$ python -q
>>> import numpy as np
>>> from numpy import linalg as LA
>>> np.set_printoptions(suppress=True, linewidth=100)
>>> def rnd(a):
...     return np.round(a, 3) + 0
... 
>>> arr = np.loadtxt("x.csv", delimiter=",")
>>> rnd(arr)
array([[ 0.936, -0.015, -0.133, -0.031, -0.16 , -0.124],
       [-0.015,  0.401,  0.147, -0.464, -0.05 , -0.019],
       [-0.133,  0.147,  0.655,  0.062, -0.248, -0.348],
       [-0.031, -0.464,  0.062,  0.628, -0.032, -0.111],
       [-0.16 , -0.05 , -0.248, -0.032,  0.143,  0.179],
       [-0.124, -0.019, -0.348, -0.111,  0.179,  0.237]])
>>> # a projection of rank 3
>>> x0 = np.array([0, 0, 1, 1, 3, 2])
>>> rnd((x0 - arr @ x0) @ (arr @ x0))
np.float64(0.0)
>>> rnd(np.trace(arr))
np.float64(3.0)
>>> np.allclose(arr[:-1].T @ LA.lstsq(arr[:-1].T, arr[-1])[0], arr[-1])
True
>>> LA.lstsq(arr[:-1].T, arr[-1])[2]
np.int32(3)
>>> rnd(np.trace(LA.pinv(arr) @ arr))
np.float64(3.0)
>>> np.unique(arr.round(6), axis=0).shape
(6, 6)
>>> rnd(arr @ LA.pinv(arr) @ arr)
array([[ 0.936, -0.015, -0.133, -0.031, -0.16 , -0.124],
       [-0.015,  0.401,  0.147, -0.464, -0.05 , -0.019],
       [-0.133,  0.147,  0.655,  0.062, -0.248, -0.348],
       [-0.031, -0.464,  0.062,  0.628, -0.032, -0.111],
       [-0.16 , -0.05 , -0.248, -0.032,  0.143,  0.179],
       [-0.124, -0.019, -0.348, -0.111,  0.179,  0.237]])
>>> left, sig, VT = LA.svd(arr)
>>> rnd(sig)
array([1., 1., 1., 0., 0., 0.])
>>> B = left[:, :3] @ np.diag(sig[:3]) @ VT[:3]
>>> rnd(LA.norm(arr - B, 2)), rnd(sig[3])
(np.float64(0.0), np.float64(0.0))
>>> rnd(np.abs(arr - B).max())
np.float64(0.0)
>>> K = np.loadtxt("sample5.csv", delimiter=",")
>>> K
array([[ 1.339,  0.344, -0.077, -1.07 ],
       [ 0.344, -0.096,  1.328,  2.17 ],
       [-0.077,  1.328,  2.267, -0.394],
       [-1.07 ,  2.17 , -0.394, -0.51 ]])
>>> ev, evecs = LA.eigh(K)
>>> rnd(LA.eigvalsh(K @ K))
array([1.   , 3.998, 8.997, 8.999])
>>> rnd(evecs.T @ evecs)
array([[1., 0., 0., 0.],
       [0., 1., 0., 0.],
       [0., 0., 1., 0.],
       [0., 0., 0., 1.]])
>>> print(rnd(evecs.T @ K @ evecs))
[[-3.  0.  0.  0.]
 [ 0.  1.  0.  0.]
 [ 0.  0.  2.  0.]
 [ 0.  0.  0.  3.]]
>>> np.abs(evecs[:, -1]).round(6).argmax()
np.int64(2)
